>>> import numpy as np
>>> np.set_printoptions(precision=2, suppress=True, linewidth=160)
>>> def rnd(a):
...     return np.round(a, 2) + 0
... 
>>> X = np.diag(np.array([2, 0, 1, 1]))
>>> X
array([[2, 0, 0, 0],
       [0, 0, 0, 0],
       [0, 0, 1, 0],
       [0, 0, 0, 1]])
>>> # triangular, det is the product of the diagonal
>>> rk = np.linalg.matrix_rank(X)
>>> rk
np.int64(3)
>>> ns = np.linalg.svd(X)[2][rk:].T
>>> ns.shape
(4, 1)
>>> [int(np.linalg.matrix_rank(np.delete(X, i, axis=0))) for i in range(4)]
[2, 3, 2, 2]
>>> ns[:, 0] / ns[np.abs(ns[:, 0]).round(6).argmax(), 0]
array([0., 1., 0., 0.])
>>> [int(np.linalg.matrix_rank(X[:, :j + 1])) for j in range(4)]
[1, 1, 2, 3]
>>> X @ ns
array([[0.],
       [0.],
       [0.],
       [0.]])
>>> rnd(np.sort(np.linalg.eigvals(X).real))
array([0., 1., 1., 2.])
>>> (np.linalg.matrix_power((X != 0) + (X.T != 0) + np.eye(4), 4) > 0).astype(int)
array([[1, 0, 0, 0],
       [0, 1, 0, 0],
       [0, 0, 1, 0],
       [0, 0, 0, 1]])
>>> X @ X
array([[4, 0, 0, 0],
       [0, 0, 0, 0],
       [0, 0, 1, 0],
       [0, 0, 0, 1]])
>>> rnd(np.linalg.pinv(X))
array([[0.5, 0. , 0. , 0. ],
       [0. , 0. , 0. , 0. ],
       [0. , 0. , 1. , 0. ],
       [0. , 0. , 0. , 1. ]])
>>> X.T @ X
array([[4, 0, 0, 0],
       [0, 0, 0, 0],
       [0, 0, 1, 0],
       [0, 0, 0, 1]])
>>> K = np.load("arr.npy")
>>> K
array([[-1.,  1.,  0.],
       [ 0., -1.,  1.],
       [ 0.,  0., -1.]])
>>> [int(np.linalg.matrix_rank(np.linalg.matrix_power(K, p))) for p in range(1, 4)]
[3, 3, 3]
>>> rnd(np.linalg.matrix_power(K - np.diag(np.diag(K)), 3))
array([[0., 0., 0.],
       [0., 0., 0.],
       [0., 0., 0.]])
>>> vals, vecs = np.linalg.eig(K)
>>> rnd(np.sort(np.linalg.eigvals(np.linalg.inv(K))))
array([-1., -1., -1.])
>>> rnd(np.sort(np.linalg.eigvals(K.T)))
array([-1., -1., -1.])
>>> rnd(np.sort(np.linalg.eigvals(K @ K)))
array([1., 1., 1.])
>>> rng = np.random.default_rng(7832)
>>> t = np.sort(rng.uniform(-2, 2, 11))
>>> J = np.c_[t, t ** 2, t ** 3] @ np.array([[6, 3, 7], [6, 1, 0], [4, 6, 7]])
>>> rnd(J)
array([[-18.24, -45.81, -64.62],
       [-11.36, -28.74, -42.42],
       [ -7.05, -17.13, -26.86],
       [ -3.94,  -7.8 , -13.7 ],
       [ -3.8 ,  -7.37, -13.07],
       [ -1.99,  -1.97,  -4.32],
       [  1.84,   0.86,   1.78],
       [  2.58,   1.22,   2.4 ],
       [  4.67,   2.31,   4.11],
       [ 14.72,   9.02,  12.81],
       [ 17.65,  11.28,  15.56]])
>>> cent = J[[2, 0]].astype(float)
>>> for _ in range(5):
...     labels = np.linalg.norm(J[:, None] - cent, axis=-1).argmin(axis=1)
...     cent = np.array([J[labels == j].mean(axis=0) for j in range(2)])
... 
>>> labels
array([1, 1, 0, 0, 0, 0, 0, 0, 0, 0, 0])
>>> rnd(cent[1] - cent[0])
array([-17.55, -36.21, -51.15])
>>> rnd(cent)
array([[  2.74,  -1.06,  -2.37],
       [-14.8 , -37.28, -53.52]])
>>> rnd(np.linalg.norm(J[4], 1)), rnd(np.linalg.norm(J[4], np.inf))
(np.float64(24.24), np.float64(13.07))
>>> rnd(np.linalg.norm(J) ** 2 / np.linalg.norm(J, 2) ** 2)
np.float64(1.02)
>>> rnd(np.linalg.norm(J[4] - J[7]))
np.float64(18.81)
>>> rnd(np.linalg.norm(J, axis=1))
array([81.29, 52.48, 32.62, 16.24, 15.48,  5.14,  2.7 ,  3.73,  6.63, 21.5 , 26.09])
>>> rnd(np.linalg.norm(J, 1)), rnd(np.linalg.norm(J, np.inf))
(np.float64(201.62), np.float64(128.68))
>>> Y = np.c_[J[:, :2] @ np.array([[3, 0], [5, 9]]), np.array([1, 1, -1, -1, 0, -2, 1, 1, 0, -2, 1])]
>>> rnd(Y)
array([[-283.79, -412.31,    1.  ],
       [-177.79, -258.66,    1.  ],
       [-106.79, -154.13,   -1.  ],
       [ -50.78,  -70.16,   -1.  ],
       [ -48.26,  -66.33,    0.  ],
       [ -15.8 ,  -17.72,   -2.  ],
       [   9.84,    7.76,    1.  ],
       [  13.84,   10.96,    1.  ],
       [  25.58,   20.83,    0.  ],
       [  89.27,   81.22,   -2.  ],
       [ 109.37,  101.54,    1.  ]])
>>> rnd(np.linalg.norm(np.linalg.qr(J)[0].T @ Y, axis=0) ** 2 / ((Y ** 2).sum(axis=0) + 1e-12))
array([1. , 1. , 0.3])
>>> np.linalg.matrix_rank(np.c_[J, Y])
np.int64(4)
>>> W0 = np.array([[1, 0, 0, 0], [2, 1, 0, 0], [-1, 2, 1, 0], [1, 1, 2, 1]])
>>> labels = rng.permutation(4)
>>> labels
array([3, 2, 0, 1])
>>> Y = W0[labels][:, labels]
>>> np.trace(Y)
np.int64(4)
>>> Y
array([[ 1,  2,  1,  1],
       [ 0,  1, -1,  2],
       [ 0,  0,  1,  0],
       [ 0,  0,  2,  1]])
>>> W0 @ W0
array([[1, 0, 0, 0],
       [4, 1, 0, 0],
       [2, 4, 1, 0],
       [2, 6, 4, 1]])
>>> np.linalg.determinant(W0)
Traceback (most recent call last):
  File "<python-input-52>", line 1, in <module>
    np.linalg.determinant(W0)
    ^^^^^^^^^^^^^^^^^^^^^
AttributeError: module 'numpy.linalg' has no attribute 'determinant'
>>> left, sig, vt = np.linalg.svd(W0)
>>> rnd(sig)
array([3.27, 2.52, 1.38, 0.09])
>>> Y = left[:, :3] @ np.diag(sig[:3]) @ vt[:3]
>>> np.linalg.matrix_rank(W0, rtol=0.05)
np.int64(3)
>>> np.linalg.matrix_rank(Y)
np.int64(3)
>>> rnd(np.linalg.norm(W0 - Y, 2)), rnd(sig[3])
(np.float64(0.09), np.float64(0.09))
>>> O, R = np.linalg.qr(W0)
>>> rnd(abs(R[0, 0])), rnd(np.linalg.norm(W0[:, 0]))
(np.float64(2.65), np.float64(2.65))
>>> np.trace(O @ O.T)
np.float64(4.0)
>>> cen = J - J.mean(axis=0)
>>> left, sig, vt = np.linalg.svd(cen, full_matrices=False)
>>> np.searchsorted(np.cumsum(sig ** 2) / (sig ** 2).sum(), 0.9) + 1
np.int64(1)
>>> rnd(np.abs(vt[-1]))
array([0.07, 0.81, 0.59])
>>> np.linalg.matrix_rank(cen)
np.int64(3)
>>> rnd(vt[0] * np.sign(vt[0, np.abs(vt[0]).argmax()]))
array([0.32, 0.54, 0.78])
>>> np.abs(vt[0]).argmax()
np.int64(2)
>>> arr = np.load("layer11.npy")
>>> rnd(arr)
array([[-0.17, -0.88, -0.33, -0.29],
       [ 0.69,  0.03,  0.17, -0.7 ],
       [ 0.35,  0.22, -0.9 ,  0.13],
       [ 0.61, -0.41,  0.22,  0.64]])
>>> # keeps lengths
>>> labels = rng.permutation(4)
>>> Y = arr[:, labels] * rng.choice([-1, 1], 4)
>>> rnd(Y)
array([[ 0.88,  0.17, -0.33,  0.29],
       [-0.03, -0.69,  0.17,  0.7 ],
       [-0.22, -0.35, -0.9 , -0.13],
       [ 0.41, -0.61,  0.22, -0.64]])
>>> left, _, vt = np.linalg.svd(arr.T @ Y)
>>> rnd(left @ vt)
array([[ 0., -1.,  0.,  0.],
       [-1.,  0.,  0.,  0.],
       [ 0.,  0.,  1.,  0.],
       [ 0.,  0.,  0., -1.]])
>>> vec = np.array([-1, 1, -1, 1])
>>> rnd(np.abs(np.linalg.eigvals(Y)))
array([1., 1., 1., 1.])
>>> rnd(np.linalg.norm(vec)), rnd(np.linalg.norm(Y @ vec))
(np.float64(2.0), np.float64(2.0))
>>> rnd(np.linalg.inv(Y))
array([[ 0.88, -0.03, -0.22,  0.41],
       [ 0.17, -0.69, -0.35, -0.61],
       [-0.33,  0.17, -0.9 ,  0.22],
       [ 0.29,  0.7 , -0.13, -0.64]])
>>> u, g = arr[0], arr[3]
>>> rnd(u @ u)
np.float64(1.0)
>>> p = (u @ g) / (u @ u) * u
>>> rnd(np.linalg.norm(u + g) ** 2 + np.linalg.norm(u - g) ** 2)
np.float64(4.0)
>>> np.linalg.matrix_rank(np.outer(u, g))
np.int64(1)
>>> Y = arr + rng.integers(-2, 3, (4, 1)) @ rng.integers(-2, 3, (1, 4))
>>> rnd(Y)
array([[ 3.83,  1.12, -4.33, -0.29],
       [ 4.69,  2.03, -3.83, -0.7 ],
       [-3.65, -1.78,  3.1 ,  0.13],
       [-3.39, -2.41,  4.22,  0.64]])
>>> np.abs(Y - arr).sum(axis=1)
array([10., 10., 10., 10.])
>>> rnd(np.linalg.svd(Y - arr, compute_uv=False))
array([12.,  0.,  0.,  0.])
>>> vals, vecs = np.linalg.eig(W0)
>>> vals
array([1., 1., 1., 1.])
>>> rnd(np.sort(np.linalg.eigvals(np.linalg.inv(W0))))
array([1., 1., 1., 1.])
>>> np.prod(vals)
np.float64(1.0)
>>> A = np.load("block14.npy")
>>> A
array([[-3, -2, -1],
       [ 0,  1,  2],
       [ 3,  4,  5],
       [ 6,  7,  8],
       [ 9, 10, 11]])
>>> np.unique(A.round(6), axis=0).shape
(5, 3)
>>> rnd(np.trace(np.linalg.pinv(A) @ A))
np.float64(2.0)
>>> rnd(A @ np.linalg.pinv(A) @ A)
array([[-3., -2., -1.],
       [ 0.,  1.,  2.],
       [ 3.,  4.,  5.],
       [ 6.,  7.,  8.],
       [ 9., 10., 11.]])
>>> np.abs(np.diag(np.linalg.qr(A)[1])) > 1e-9
array([ True,  True, False])
>>> rk = np.linalg.matrix_rank(A)
>>> rk
np.int64(2)
>>> ns = np.linalg.svd(A)[2][rk:].T
>>> [int(np.linalg.matrix_rank(A[:i])) for i in range(1, len(A) + 1)]
[1, 2, 2, 2, 2]
>>> rnd(ns @ ns.T)
array([[ 0.17, -0.33,  0.17],
       [-0.33,  0.67, -0.33],
       [ 0.17, -0.33,  0.17]])
>>> rnd(A @ ns)
array([[0.],
       [0.],
       [0.],
       [0.],
       [0.]])
>>> left, sig, vt = np.linalg.svd(A)
>>> rnd(sig)
array([22.69,  2.29,  0.  ])
>>> np.argmax(sig[:-1] / (sig[1:] + 1e-6)) + 1
np.int64(2)
>>> Y = left[:, :2] @ np.diag(sig[:2]) @ vt[:2]
>>> np.linalg.matrix_rank(Y)
np.int64(2)
>>> rnd(Y)
array([[-3., -2., -1.],
       [ 0.,  1.,  2.],
       [ 3.,  4.,  5.],
       [ 6.,  7.,  8.],
       [ 9., 10., 11.]])
>>> rnd(np.linalg.norm(A - Y) / np.linalg.norm(A))
np.float64(0.0)
>>> blk = np.stack([A, 2 * A, A[::-1]])
>>> rnd(np.linalg.norm(blk, axis=(1, 2)))
array([22.8 , 45.61, 22.8 ])
>>> np.linalg.matrix_rank(blk.reshape(3, -1))
np.int64(2)
>>> np.linalg.matrix_rank(blk)
array([2, 2, 2])
>>> np.einsum("bij,cij->bc", blk, blk)
array([[ 520, 1040,  -20],
       [1040, 2080,  -40],
       [ -20,  -40,  520]])
>>> (blk @ A.T).shape
(3, 5, 5)
>>> feats = np.load("x.npy")
>>> feats
array([[ 5, -6, -2, -2, -5, -4],
       [-6,  9,  2,  6,  4,  6],
       [-2,  2,  8,  0,  6,  4],
       [-2,  6,  0,  8, -2,  4],
       [-5,  4,  6, -2,  9,  4],
       [-4,  6,  4,  4,  4,  5]])
>>> # rows and columns are dependent
>>> [round(float(x), 2) for x in np.linalg.svd(feats, compute_uv=False)[:3]]
[25.93, 13.19, 4.88]
>>> vals, vecs = np.linalg.eigh(feats)
>>> vec = np.array([5, 1, -2, -4, 0, -1])
>>> rnd(vec @ feats @ vec / (vec @ vec)), rnd(vals[0]), rnd(vals[-1])
(np.float64(8.06), np.float64(0.0), np.float64(25.93))
>>> rnd(vecs * np.abs(vals) @ vecs.T)
array([[ 5., -6., -2., -2., -5., -4.],
       [-6.,  9.,  2.,  6.,  4.,  6.],
       [-2.,  2.,  8.,  0.,  6.,  4.],
       [-2.,  6.,  0.,  8., -2.,  4.],
       [-5.,  4.,  6., -2.,  9.,  4.],
       [-4.,  6.,  4.,  4.,  4.,  5.]])
>>> rnd(feats @ np.linalg.pinv(feats) @ feats)
array([[ 5., -6., -2., -2., -5., -4.],
       [-6.,  9.,  2.,  6.,  4.,  6.],
       [-2.,  2.,  8.,  0.,  6.,  4.],
       [-2.,  6.,  0.,  8., -2.,  4.],
       [-5.,  4.,  6., -2.,  9.,  4.],
       [-4.,  6.,  4.,  4.,  4.,  5.]])
>>> np.unique(feats.round(6), axis=0).shape
(6, 6)
>>> rnd(np.linalg.norm(feats, "nuc"))
np.float64(44.0)
>>> rnd(np.linalg.norm(feats[0] - feats[4]))
np.float64(22.89)
>>> rnd(np.linalg.norm(feats[0], 1)), rnd(np.linalg.norm(feats[0], np.inf))
(np.float64(24.0), np.float64(6.0))
>>> rnd(np.linalg.norm(feats, axis=1))
array([10.49, 14.46, 11.14, 11.14, 13.34, 11.18])
>>> rnd(np.linalg.norm(feats, 2))
np.float64(25.93)
>>> left, sig, vt = np.linalg.svd(feats)
>>> rnd(sig)
array([25.93, 13.19,  4.88,  0.  ,  0.  ,  0.  ])
>>> Y = left[:, :3] @ np.diag(sig[:3]) @ vt[:3]
>>> np.linalg.matrix_rank(Y)
np.int64(3)
>>> rnd(np.linalg.norm(feats - Y, 2)), rnd(sig[3])
(np.float64(0.0), np.float64(0.0))
>>> M = np.array([[0, 0, 3], [0, 4, 0], [-2, 0, 0]])
>>> # splits into 2 blocks
>>> labels = rng.permutation(3)
>>> labels
array([1, 2, 0])
>>> Y = M[labels][:, labels]
>>> rnd(np.linalg.det(Y)), rnd(np.linalg.det(M[labels]))
(np.float64(24.0), np.float64(24.0))
>>> Y
array([[ 4,  0,  0],
       [ 0,  0, -2],
       [ 0,  3,  0]])
>>> np.trace(Y)
np.int64(4)
>>> rnd(np.sort(np.abs(np.linalg.eigvals(Y))))
array([2.45, 2.45, 4.  ])
>>> np.flatnonzero(np.linalg.matrix_power((Y != 0) + (Y.T != 0) + np.eye(3), 3)[1])
array([1, 2])
>>> rnd(np.linalg.det(Y))
np.float64(24.0)
>>> Y @ Y
array([[16,  0,  0],
       [ 0, -6,  0],
       [ 0,  0, -6]])
>>> (np.linalg.matrix_power((Y != 0) + (Y.T != 0) + np.eye(3), 3) > 0).astype(int)
array([[1, 0, 0],
       [0, 1, 1],
       [0, 1, 1]])
>>> rnd(np.sort(np.linalg.eigvals(Y).real))
array([0., 0., 4.])
>>> u = np.array([-6, -2, 2])
>>> Y = M + np.outer(u, np.eye(3)[0])
>>> np.linalg.matrix_rank(Y - M)
np.int64(1)
>>> vec = np.array([2, -3, 1])
>>> a = np.maximum(M @ vec, 0)
>>> np.maximum(M @ (3 * vec), 0)
array([9, 0, 0])
>>> M * (a > 1e-9)[:, None]
array([[0, 0, 3],
       [0, 0, 0],
       [0, 0, 0]])
>>> M.T @ a
array([0, 0, 9])
